$ python3 -q
>>> import numpy as np
>>> import numpy.linalg as la
>>> np.set_printoptions(suppress=True, linewidth=100)
>>> m1 = np.array([[-6.9, 2.0, 8.0, -6.0, -9.0, 0.0, 0.0],
...     [-4.0, 9.1, 2.0, 2.0, 3.0, -1.0, -6.0],
...     [-3.0, -9.0, -3.9, 3.0, 2.0, -5.0, -4.0],
...     [2.0, 0.0, -2.0, -6.9, -8.0, -2.0, -5.0],
...     [-8.0, 6.0, 3.0, -8.0, -8.9, 5.0, 2.0],
...     [8.0, 2.0, 9.0, 9.0, -5.0, 4.1, 3.0],
...     [-7.0, 2.0, 8.0, -6.0, -9.0, 0.0, 0.1]])
>>> round(la.norm(m1), 1)
np.float64(38.6)
>>> m1.sum(axis=1)
array([-11.9,   5.1, -19.9, -21.9,  -8.9,  30.1, -11.9])
>>> print(la.matrix_rank(m1))
7
>>> print(np.unravel_index(np.abs(m1).argmax(), m1.shape))
(np.int64(1), np.int64(1))
>>> np.round(np.diff(m1, axis=0), 1)
array([[  2.9,   7.1,  -6. ,   8. ,  12. ,  -1. ,  -6. ],
       [  1. , -18.1,  -5.9,   1. ,  -1. ,  -4. ,   2. ],
       [  5. ,   9. ,   1.9,  -9.9, -10. ,   3. ,  -1. ],
       [-10. ,   6. ,   5. ,  -1.1,  -0.9,   7. ,   7. ],
       [ 16. ,  -4. ,   6. ,  17. ,   3.9,  -0.9,   1. ],
       [-15. ,   0. ,  -1. , -15. ,  -4. ,  -4.1,  -2.9]])
>>> np.round(m1.sum(axis=0), 1)
array([-18.9,  12.1,  24.1, -12.9, -34.9,   1.1,  -9.9])
>>> np.round(m1 - m1[0], 1)
array([[  0. ,   0. ,   0. ,   0. ,   0. ,   0. ,   0. ],
       [  2.9,   7.1,  -6. ,   8. ,  12. ,  -1. ,  -6. ],
       [  3.9, -11. , -11.9,   9. ,  11. ,  -5. ,  -4. ],
       [  8.9,  -2. , -10. ,  -0.9,   1. ,  -2. ,  -5. ],
       [ -1.1,   4. ,  -5. ,  -2. ,   0.1,   5. ,   2. ],
       [ 14.9,   0. ,   1. ,  15. ,   4. ,   4.1,   3. ],
       [ -0.1,   0. ,   0. ,   0. ,   0. ,   0. ,   0.1]])
>>> np.count_nonzero(m1)
np.int64(45)
>>> K = np.load("out15.npy")
>>> K
array([[-0.1,  3. ,  0.1],
       [-2.2, -0.8, -1.9],
       [ 0.6,  1.2,  2.7],
       [ 0. ,  1.5,  2.6],
       [-1.7,  1.2, -2.1],
       [-0.9,  2.7, -0.8],
       [-0.1, -1.9,  2.3],
       [ 1.2, -2.7,  0.2],
       [ 1.1,  2.3, -1.6],
       [-0.9, -0.5,  2.8],
       [ 2.9,  0.5, -0.3],
       [-0.5,  2.9,  0.8],
       [-0.4,  2.8, -1.1],
       [-1.3, -2.2, -1.6],
       [-2.6, -1.3,  0.6],
       [ 0.7,  2.8,  0.7],
       [-1.1,  2. , -2. ],
       [ 1.6, -1.8,  1.8],
       [-2.7,  0.5, -1.1]])
>>> cen = K - K.mean(axis=0)
>>> U, sv, Vh = la.svd(cen, full_matrices=False)
>>> print(np.abs(Vh[0]).argmax())
1
>>> np.round(cen.mean(axis=0), 1) + 0
array([0., 0., 0.])
>>> np.round(Vh[0] * np.sign(Vh[0, np.abs(Vh[0]).argmax()]), 1)
array([-0.1,  0.9, -0.5])
>>> print(np.round(sv ** 2 / (sv ** 2).sum(), 1))
[0.5 0.4 0.2]
